$ python -q
>>> import numpy as np
>>> from numpy import linalg as LA
>>> np.set_printoptions(precision=2, suppress=True, linewidth=100, floatmode="fixed")
>>> A = np.cumsum(np.array([[0, 0, 0],
...     [2, 2, 0],
...     [3, 1, 3],
...     [3, 0, 0],
...     [0, 3, 1],
...     [0, 0, 3],
...     [3, 3, 1],
...     [1, 2, 2],
...     [2, 0, 1],
...     [0, 1, 0],
...     [2, 1, 0],
...     [3, 0, 3],
...     [3, 3, 0],
...     [1, 2, 1],
...     [0, 1, 3],
...     [2, 3, 2]]), axis=0)
>>> A
array([[ 0,  0,  0],
       [ 2,  2,  0],
       [ 5,  3,  3],
       [ 8,  3,  3],
       [ 8,  6,  4],
       [ 8,  6,  7],
       [11,  9,  8],
       [12, 11, 10],
       [14, 11, 11],
       [14, 12, 11],
       [16, 13, 11],
       [19, 13, 14],
       [22, 16, 14],
       [23, 18, 15],
       [23, 19, 18],
       [25, 22, 20]])
>>> dist = LA.norm(A[:, None] - A[None], axis=-1)
>>> LA.matrix_rank(dist ** 2)
np.int64(5)
>>> np.flatnonzero(dist[5] < dist.mean() / 2)
array([2, 3, 4, 5, 6])
>>> (dist + 1e9 * np.eye(16)).round(6).argmin(axis=1)
array([ 1,  0,  3,  2,  5,  4,  7,  8,  9,  8,  9, 10, 13, 12, 13, 14])
>>> C = A[[1, 11]].astype(float)
>>> for _ in range(5):
...     z = LA.norm(A[:, None] - C, axis=-1).argmin(axis=1)
...     C = np.array([A[z == j].mean(axis=0) for j in range(2)])
... 
>>> z
array([0, 0, 0, 0, 0, 0, 0, 1, 1, 1, 1, 1, 1, 1, 1, 1])
>>> np.bincount(z)
array([7, 9])
>>> np.abs(C[1] - C[0]).argmax()
np.int64(0)
>>> C
array([[ 6.00,  4.14,  3.57],
       [18.67, 15.00, 13.78]])
>>> vec = np.array([-2, -2, 2])
>>> h = np.maximum(A @ vec, 0)
>>> h
array([0, 0, 0, 0, 0, 0, 0, 0, 0, 0, 0, 0, 0, 0, 0, 0])
>>> np.maximum(A @ (3 * vec), 0)
array([0, 0, 0, 0, 0, 0, 0, 0, 0, 0, 0, 0, 0, 0, 0, 0])
>>> np.maximum(A @ vec, 0) - np.maximum(-A @ vec, 0)
array([  0,  -8, -10, -16, -20, -14, -24, -26, -28, -30, -36, -36, -48, -52, -48, -54])
>>> M2 = np.c_[A[:, :1] @ np.array([[1]]), np.array([3, -4, 0, 0, 2, 4, 0, 0, -1, -4, 1, -2, -2, 5, -1, 4])]
>>> M2
array([[ 0,  3],
       [ 2, -4],
       [ 5,  0],
       [ 8,  0],
       [ 8,  2],
       [ 8,  4],
       [11,  0],
       [12,  0],
       [14, -1],
       [14, -4],
       [16,  1],
       [19, -2],
       [22, -2],
       [23,  5],
       [23, -1],
       [25,  4]])
>>> np.round(LA.lstsq(A, M2[:, 0])[0], 2) + 0
array([1.00, 0.00, 0.00])
>>> LA.matrix_rank(np.c_[A, M2])
np.int64(4)
>>> np.round(LA.norm(M2 - A @ LA.lstsq(A, M2)[0], axis=0), 2) + 0
array([ 0.00, 10.42])
>>> LA.matrix_rank(M2)
np.int64(2)
>>> Uu, sig, VT = LA.svd(A)
>>> sig
array([88.91,  4.78,  2.99])
>>> np.argmax(sig[:-1] / (sig[1:] + 1e-6)) + 1
np.int64(1)
>>> M2 = Uu[:, :1] @ np.diag(sig[:1]) @ VT[:1]
>>> round(float(np.abs(A - M2).max()), 2)
2.19
>>> LA.matrix_rank(A, rtol=0.05)
np.int64(2)
>>> LA.matrix_rank(M2)
np.int64(1)
>>> data = np.load("arr.npy")
>>> data
array([[3.00, 1.00, 0.00, 0.00, 0.00, 0.00, 0.00, 0.00, 0.00],
       [0.00, 3.00, 1.00, 0.00, 0.00, 0.00, 0.00, 0.00, 0.00],
       [0.00, 0.00, 3.00, 1.00, 0.00, 0.00, 0.00, 0.00, 0.00],
       [0.00, 0.00, 0.00, 3.00, 1.00, 0.00, 0.00, 0.00, 0.00],
       [0.00, 0.00, 0.00, 0.00, 3.00, 1.00, 0.00, 0.00, 0.00],
       [0.00, 0.00, 0.00, 0.00, 0.00, 3.00, 1.00, 0.00, 0.00],
       [0.00, 0.00, 0.00, 0.00, 0.00, 0.00, 3.00, 1.00, 0.00],
       [0.00, 0.00, 0.00, 0.00, 0.00, 0.00, 0.00, 3.00, 1.00],
       [0.00, 0.00, 0.00, 0.00, 0.00, 0.00, 0.00, 0.00, 3.00]])
>>> # triangular
>>> data @ data
array([[9.00, 6.00, 1.00, 0.00, 0.00, 0.00, 0.00, 0.00, 0.00],
       [0.00, 9.00, 6.00, 1.00, 0.00, 0.00, 0.00, 0.00, 0.00],
       [0.00, 0.00, 9.00, 6.00, 1.00, 0.00, 0.00, 0.00, 0.00],
       [0.00, 0.00, 0.00, 9.00, 6.00, 1.00, 0.00, 0.00, 0.00],
       [0.00, 0.00, 0.00, 0.00, 9.00, 6.00, 1.00, 0.00, 0.00],
       [0.00, 0.00, 0.00, 0.00, 0.00, 9.00, 6.00, 1.00, 0.00],
       [0.00, 0.00, 0.00, 0.00, 0.00, 0.00, 9.00, 6.00, 1.00],
       [0.00, 0.00, 0.00, 0.00, 0.00, 0.00, 0.00, 9.00, 6.00],
       [0.00, 0.00, 0.00, 0.00, 0.00, 0.00, 0.00, 0.00, 9.00]])
>>> np.prod(np.diag(data)), round(float(LA.det(data)), 2)
(np.float64(19683.0), 19683.0)
>>> np.sort(LA.eigvals(data))
array([3.00, 3.00, 3.00, 3.00, 3.00, 3.00, 3.00, 3.00, 3.00])
>>> LA.matrix_rank(data - data[0, 0] * np.eye(9))
np.int64(8)
>>> [int(LA.matrix_rank(LA.matrix_power(data, p))) for p in range(1, 10)]
[9, 9, 9, 9, 9, 9, 9, 9, 9]
